$ python -q
>>> import numpy as np
>>> np.set_printoptions(precision=1, suppress=True, linewidth=100, legacy="1.25")
>>> K = np.loadtxt("run19.csv", delimiter=",")
>>> print(K)
[[7. 3. 3. 5.]
 [3. 9. 4. 4.]
 [3. 4. 6. 1.]
 [5. 4. 1. 6.]]
>>> Y = K / np.sqrt((K ** 2).mean(axis=1, keepdims=True))
>>> print(Y[3])
[1.1 0.9 0.2 1.4]
>>> print(np.linalg.norm(Y, axis=1))
[2. 2. 2. 2.]
>>> print(np.linalg.matrix_rank(Y) == np.linalg.matrix_rank(K))
True
>>> x0 = np.array([2, 5, -2, -7])
>>> target = K @ x0
>>> print(target)
[-12.  15.   7. -14.]
>>> print(np.linalg.solve(K, -2 * target))
[ -4. -10.   4.  14.]
>>> print(np.linalg.solve(K, target))
[ 2.  5. -2. -7.]
>>> print(np.round(np.linalg.solve(K.T, K[0]), 1) + 0)
[1. 0. 0. 0.]
>>> print(np.round(np.linalg.solve(K, K[:, 1]), 1) + 0)
[0. 1. 0. 0.]
>>> print(np.linalg.solve(K, target + K[:, 0]))
[ 3.  5. -2. -7.]
>>> x0 = np.ones(4)
>>> for _ in range(3):
...     x0 = K @ x0
...     x0 /= np.linalg.norm(x0)
...     print(round(x0 @ K @ x0, 1))
... 
17.3
17.3
17.3
>>> print(x0)
[0.5 0.6 0.4 0.5]
>>> print(K @ K)
[[ 92.  80.  56.  80.]
 [ 80. 122.  73.  79.]
 [ 56.  73.  62.  43.]
 [ 80.  79.  43.  78.]]
>>> print(round(np.abs(np.linalg.eigvals(K)).max(), 1))
17.3
>>> print(np.allclose(K @ K.T, K.T @ K))
True
>>> np.linalg.determinant(K)
Traceback (most recent call last):
  File "<python-input-22>", line 1, in <module>
    np.linalg.determinant(K)
    ^^^^^^^^^^^^^^^^^^^^^
AttributeError: module 'numpy.linalg' has no attribute 'determinant'
>>> print(np.trace(K))
28.0
>>> print(np.linalg.matrix_power(K, 4))
[[24400. 27528. 17904. 22328.]
 [27528. 32854. 21309. 25339.]
 [17904. 21309. 14158. 16267.]
 [22328. 25339. 16267. 20574.]]
>>> print(np.allclose(K, K.T))
True
>>> print((K - K.T) / 2)
[[0. 0. 0. 0.]
 [0. 0. 0. 0.]
 [0. 0. 0. 0.]
 [0. 0. 0. 0.]]
>>> data = np.load("mat.npy")
>>> print(data)
[[ 0.  0.  0.  0. -2.  1.  1. -5.]
 [ 0.  0.  0.  0.  4.  4. -2.  1.]
 [ 0.  0.  0.  0. -1.  1. -3.  3.]
 [ 0.  0.  0.  0. -3. -1.  2.  5.]
 [-2.  4. -1. -3.  0.  0.  0.  0.]
 [ 1.  4.  1. -1.  0.  0.  0.  0.]
 [ 1. -2. -3.  2.  0.  0.  0.  0.]
 [-5.  1.  3.  5.  0.  0.  0.  0.]]
>>> # symmetric
>>> ev, V = np.linalg.eigh(data)
>>> print((ev > 1e-8).sum(), (ev < -1e-8).sum())
4 4
>>> print(np.linalg.eigvalsh(data @ data))
[ 5.6  5.6  9.5  9.5 50.6 50.6 61.3 61.3]
>>> print(np.round(V @ np.diag(ev) @ V.T, 1) + 0)
[[ 0.  0.  0.  0. -2.  1.  1. -5.]
 [ 0.  0.  0.  0.  4.  4. -2.  1.]
 [ 0.  0.  0.  0. -1.  1. -3.  3.]
 [ 0.  0.  0.  0. -3. -1.  2.  5.]
 [-2.  4. -1. -3.  0.  0.  0.  0.]
 [ 1.  4.  1. -1.  0.  0.  0.  0.]
 [ 1. -2. -3.  2.  0.  0.  0.  0.]
 [-5.  1.  3.  5.  0.  0.  0.  0.]]
>>> print(np.unique(ev.round(6) + 0, return_counts=True)[1])
[1 1 1 1 1 1 1 1]
>>> print(np.round(V.T @ V, 1) + 0)
[[1. 0. 0. 0. 0. 0. 0. 0.]
 [0. 1. 0. 0. 0. 0. 0. 0.]
 [0. 0. 1. 0. 0. 0. 0. 0.]
 [0. 0. 0. 1. 0. 0. 0. 0.]
 [0. 0. 0. 0. 1. 0. 0. 0.]
 [0. 0. 0. 0. 0. 1. 0. 0.]
 [0. 0. 0. 0. 0. 0. 1. 0.]
 [0. 0. 0. 0. 0. 0. 0. 1.]]
>>> print(np.round(V.T @ data @ V, 1) + 0)
[[-7.8  0.   0.   0.   0.   0.   0.   0. ]
 [ 0.  -7.1  0.   0.   0.   0.   0.   0. ]
 [ 0.   0.  -3.1  0.   0.   0.   0.   0. ]
 [ 0.   0.   0.  -2.4  0.   0.   0.   0. ]
 [ 0.   0.   0.   0.   2.4  0.   0.   0. ]
 [ 0.   0.   0.   0.   0.   3.1  0.   0. ]
 [ 0.   0.   0.   0.   0.   0.   7.1  0. ]
 [ 0.   0.   0.   0.   0.   0.   0.   7.8]]
